% ipython --no-banner

In [1]: import numpy as np

In [2]: np.set_printoptions(precision=2, suppress=True, linewidth=200, floatmode="fixed")

In [3]: mat = np.vander(np.arange(3) - 1, 3, increasing=True)

In [4]: mat
Out[4]: 
array([[ 1, -1,  1],
       [ 1,  0,  0],
       [ 1,  1,  1]])

In [5]: out = np.linalg.inv(mat)

In [6]: (np.abs(out) > 1e-9).astype(int)
Out[6]: 
array([[0, 1, 0],
       [1, 0, 1],
       [1, 1, 1]])

In [7]: np.round(np.linalg.det(mat) * np.linalg.det(out), 2)
Out[7]: np.float64(1.0)

In [8]: mat @ out
Out[8]: 
array([[1.00, 0.00, 0.00],
       [0.00, 1.00, 0.00],
       [0.00, 0.00, 1.00]])

In [9]: np.linalg.inv(out)
Out[9]: 
array([[ 1.00, -1.00,  1.00],
       [ 1.00,  0.00,  0.00],
       [ 1.00,  1.00,  1.00]])

In [10]: w1 = np.array([[0, 3, 1, 2, 1], [2, 3, 1, 0, 1], [2, 0, 3, 1, 2]])

In [11]: b = np.array([-2, -3, -2, 2, -3])

In [12]: act = np.maximum(mat @ w1 + b, 0)

In [13]: np.linalg.matrix_rank(act)
Out[13]: np.int64(3)

In [14]: act
Out[14]: 
array([[0, 0, 1, 5, 0],
       [0, 0, 0, 4, 0],
       [2, 3, 3, 5, 1]])

In [15]: (act > 0).mean(axis=0)
Out[15]: array([0.33, 0.33, 0.67, 1.00, 0.33])

In [16]: (act > 0).astype(int)
Out[16]: 
array([[0, 0, 1, 1, 0],
       [0, 0, 0, 1, 0],
       [1, 1, 1, 1, 1]])

In [17]: W2 = np.array([[1, 2, 0], [-1, 1, 0], [-2, 1, -1], [2, 0, 1], [2, -2, 0]])

In [18]: (act @ W2).round(6).argmax(axis=1)
Out[18]: array([0, 0, 1])

In [19]: act @ W2
Out[19]: 
array([[8, 1, 4],
       [8, 0, 4],
       [5, 8, 2]])

In [20]: proj = np.triu(np.array([[1, -1, 2], [-2, 2, 2], [-1, -2, 1]]), 1) + np.eye(3)

In [21]: out = proj @ mat @ np.linalg.inv(proj)

In [22]: round(float(np.linalg.det(out)), 2)
Out[22]: 2.0

In [23]: out = mat / np.linalg.norm(mat, axis=1, keepdims=True)

In [24]: G = out @ out.T

In [25]: G
Out[25]: 
array([[1.00, 0.58, 0.33],
       [0.58, 1.00, 0.58],
       [0.33, 0.58, 1.00]])

In [26]: (np.abs(G) > 0.9).astype(int)
Out[26]: 
array([[1, 0, 0],
       [0, 1, 0],
       [0, 0, 1]])

In [27]: G[1]
Out[27]: array([0.58, 1.00, 0.58])

In [28]: rng = np.random.default_rng(0)

In [29]: out = mat + rng.integers(-2, 3, (3, 2)) @ rng.integers(-2, 3, (2, 3))

In [30]: out
Out[30]: 
array([[-1, -4, -1],
       [-1, -1, -2],
       [-1,  1, -1]])

In [31]: np.linalg.matrix_rank(out - mat, tol=1e-8)
Out[31]: np.int64(2)

In [32]: np.abs(out - mat).sum(axis=1)
Out[32]: array([7, 5, 4])

In [33]: np.round(np.linalg.svd(out - mat, compute_uv=False), 2) + 0
Out[33]: array([5.50, 1.92, 0.00])

In [34]: A = np.load("test15.npy")

In [35]: A
Out[35]: 
array([[-5.74, -4.39,  4.29],
       [-5.68, -4.17,  4.15],
       [-0.42, -0.25,  0.22],
       [-1.38, -1.27,  1.19],
       [-5.55, -4.33,  4.28],
       [-4.19, -2.96,  3.13],
       [-2.70, -1.96,  2.02],
       [ 2.10,  1.57, -1.49],
       [-2.77, -2.24,  2.13],
       [ 2.70,  1.98, -2.19],
       [ 0.28,  0.01, -0.16],
       [ 1.15,  0.99, -0.96],
       [ 9.86,  7.29, -7.26],
       [-4.53, -3.36,  3.05],
       [ 2.65,  2.11, -2.18],
       [-1.94, -1.48,  1.42]])

In [36]: G = np.cov(A, rowvar=False)

In [37]: G.shape
Out[37]: (3, 3)

In [38]: np.corrcoef(A.T)
Out[38]: 
array([[ 1.00,  1.00, -1.00],
       [ 1.00,  1.00, -1.00],
       [-1.00, -1.00,  1.00]])

In [39]: np.round(np.corrcoef(A[:, 1], A[:, 2])[0, 1], 2)
Out[39]: np.float64(-1.0)

In [40]: np.argwhere(np.triu(np.abs(np.corrcoef(A.T)) > 0.8, 1))
Out[40]: 
array([[0, 1],
       [0, 2],
       [1, 2]])

In [41]: np.argsort(-A.std(axis=0).round(6), kind="stable")
Out[41]: array([0, 1, 2])

In [42]: D = np.linalg.norm(A[:, None] - A[None], axis=-1)

In [43]: np.flatnonzero(D[10] < D.mean() / 2)
Out[43]: array([ 2,  3,  7, 10, 11, 15])

In [44]: D.shape
Out[44]: (16, 16)

In [45]: D.mean(axis=1).argmax()
Out[45]: np.int64(12)

In [46]: np.linalg.matrix_rank(D ** 2)
Out[46]: np.int64(5)

In [47]: np.unravel_index(D.round(6).argmax(), D.shape)
Out[47]: (np.int64(0), np.int64(12))

In [48]: D[:5, :5]
Out[48]: 
array([[0.00, 0.27, 7.87, 6.19, 0.20],
       [0.27, 0.00, 7.65, 5.97, 0.24],
       [7.87, 7.65, 0.00, 1.70, 7.71],
       [6.19, 5.97, 1.70, 0.00, 6.02],
       [0.20, 0.24, 7.71, 6.02, 0.00]])

In [49]: Xc = (A - A.mean(axis=0)) / A.std(axis=0)

In [50]: Xc.std(axis=0)
Out[50]: array([1.00, 1.00, 1.00])

In [51]: b = np.linalg.lstsq(np.delete(Xc, 2, axis=1), Xc[:, 2])[0]

In [52]: np.round(1 - np.var(Xc[:, 2] - np.delete(Xc, 2, axis=1) @ b), 2)
Out[52]: np.float64(1.0)

In [53]: np.abs(b).argmax()
Out[53]: np.int64(1)

In [54]: b
Out[54]: array([-0.36, -0.64])

In [55]: vec = np.array([7, 2, 8])

In [56]: (A @ vec).argmax()
Out[56]: np.int64(12)

In [57]: A @ np.eye(3)[2]
Out[57]: array([ 4.29,  4.15,  0.22,  1.19,  4.28,  3.13,  2.02, -1.49,  2.13, -2.19, -0.16, -0.96, -7.26,  3.05, -2.18,  1.42])

In [58]: out = np.c_[A[:, :1] @ np.array([[1]]), np.array([-1, -1, -1, 3, 0, 3, -1, -1, -2, 1, -1, -1, -2, -3, 2, 0])]

In [59]: out
Out[59]: 
array([[-5.74, -1.00],
       [-5.68, -1.00],
       [-0.42, -1.00],
       [-1.38,  3.00],
       [-5.55,  0.00],
       [-4.19,  3.00],
       [-2.70, -1.00],
       [ 2.10, -1.00],
       [-2.77, -2.00],
       [ 2.70,  1.00],
       [ 0.28, -1.00],
       [ 1.15, -1.00],
       [ 9.86, -2.00],
       [-4.53, -3.00],
       [ 2.65,  2.00],
       [-1.94,  0.00]])

In [60]: np.linalg.norm(np.linalg.qr(A)[0].T @ out, axis=0) ** 2 / ((out ** 2).sum(axis=0) + 1e-12)
Out[60]: array([1.00, 0.12])
